>>> import numpy as np
>>> np.set_printoptions(precision=2, suppress=True, linewidth=160, floatmode="fixed")
>>> mat = np.load("m.npy")
>>> mat
array([[ 4,  0,  2, -4,  4, -6,  0, -6,  4,  0, -6],
       [ 2,  0,  1, -2,  2, -3,  0, -3,  2,  0, -3],
       [-2,  0, -1,  2, -2,  3,  0,  3, -2,  0,  3],
       [ 0,  0,  0,  0,  0,  0,  0,  0,  0,  0,  0],
       [ 2,  0,  1, -2,  2, -3,  0, -3,  2,  0, -3],
       [ 4,  0,  2, -4,  4, -6,  0, -6,  4,  0, -6],
       [-2,  0, -1,  2, -2,  3,  0,  3, -2,  0,  3],
       [-4,  0, -2,  4, -4,  6,  0,  6, -4,  0,  6],
       [ 4,  0,  2, -4,  4, -6,  0, -6,  4,  0, -6]])
>>> # null space of dimension 10
>>> np.diff(mat, axis=0)
array([[ -2,   0,  -1,   2,  -2,   3,   0,   3,  -2,   0,   3],
       [ -4,   0,  -2,   4,  -4,   6,   0,   6,  -4,   0,   6],
       [  2,   0,   1,  -2,   2,  -3,   0,  -3,   2,   0,  -3],
       [  2,   0,   1,  -2,   2,  -3,   0,  -3,   2,   0,  -3],
       [  2,   0,   1,  -2,   2,  -3,   0,  -3,   2,   0,  -3],
       [ -6,   0,  -3,   6,  -6,   9,   0,   9,  -6,   0,   9],
       [ -2,   0,  -1,   2,  -2,   3,   0,   3,  -2,   0,   3],
       [  8,   0,   4,  -8,   8, -12,   0, -12,   8,   0, -12]])
>>> np.abs(mat).max()
np.int64(6)
>>> np.linalg.matrix_rank(mat)
np.int64(1)
>>> mat.sum(axis=1)
array([-8, -4,  4,  0, -4, -8,  4,  8, -8])
>>> mat.mean(axis=0)
array([ 0.89,  0.00,  0.44, -0.89,  0.89, -1.33,  0.00, -1.33,  0.89,  0.00, -1.33])
>>> np.round(np.linalg.norm(mat), 2)
np.float64(29.66)
>>> round(np.linalg.norm(mat) ** 2 / np.linalg.norm(mat, 2) ** 2, 2)
np.float64(1.0)
>>> np.round(np.linalg.norm(mat[7], 1), 2), round(np.linalg.norm(mat[7], np.inf), 2)
(np.float64(36.0), np.float64(6.0))
>>> [round(float(x), 2) for x in np.linalg.svd(mat, compute_uv=False)[:3]]
[29.66, 0.0, 0.0]
>>> np.linalg.cond(mat) > 100
np.True_
>>> np.linalg.matrix_rank(mat, rtol=0.1)
np.int64(1)
>>> rk = np.linalg.matrix_rank(mat)
>>> rk
np.int64(1)
>>> N = np.linalg.svd(mat)[2][rk:].T
>>> [int(np.linalg.matrix_rank(mat[:, :j + 1])) for j in range(11)]
[1, 1, 1, 1, 1, 1, 1, 1, 1, 1, 1]
>>> N.shape
(11, 10)
>>> [int(np.linalg.matrix_rank(mat[:i])) for i in range(1, len(mat) + 1)]
[1, 1, 1, 1, 1, 1, 1, 1, 1]
>>> np.unique(mat.round(6), axis=0).shape
(5, 11)
>>> np.linalg.lstsq(mat[:-1].T, mat[-1])[2]
np.int32(1)
>>> mat @ np.linalg.pinv(mat) @ mat
array([[ 4.00,  0.00,  2.00, -4.00,  4.00, -6.00,  0.00, -6.00,  4.00,  0.00, -6.00],
       [ 2.00,  0.00,  1.00, -2.00,  2.00, -3.00,  0.00, -3.00,  2.00,  0.00, -3.00],
       [-2.00,  0.00, -1.00,  2.00, -2.00,  3.00,  0.00,  3.00, -2.00,  0.00,  3.00],
       [ 0.00,  0.00,  0.00,  0.00,  0.00,  0.00,  0.00,  0.00,  0.00,  0.00,  0.00],
       [ 2.00,  0.00,  1.00, -2.00,  2.00, -3.00,  0.00, -3.00,  2.00,  0.00, -3.00],
       [ 4.00,  0.00,  2.00, -4.00,  4.00, -6.00,  0.00, -6.00,  4.00,  0.00, -6.00],
       [-2.00,  0.00, -1.00,  2.00, -2.00,  3.00,  0.00,  3.00, -2.00,  0.00,  3.00],
       [-4.00,  0.00, -2.00,  4.00, -4.00,  6.00,  0.00,  6.00, -4.00,  0.00,  6.00],
       [ 4.00,  0.00,  2.00, -4.00,  4.00, -6.00,  0.00, -6.00,  4.00,  0.00, -6.00]])
>>> feats = np.loadtxt("out15.csv", delimiter=",")
>>> feats
array([[-2.00, -2.00, -4.00,  2.00, -2.00],
       [ 0.00,  1.00,  0.00, -2.00,  1.00],
       [ 1.00,  2.00,  2.00,  3.00,  1.00],
       [-1.00,  3.00, -2.00, -1.00,  1.00]])
>>> np.argsort(-np.linalg.norm(feats, axis=0).round(6), kind="stable")[:3]
array([2, 1, 3])
>>> np.linalg.matrix_rank(feats, rtol=0.1)
np.int64(3)
>>> np.linalg.cond(feats) > 100
np.False_
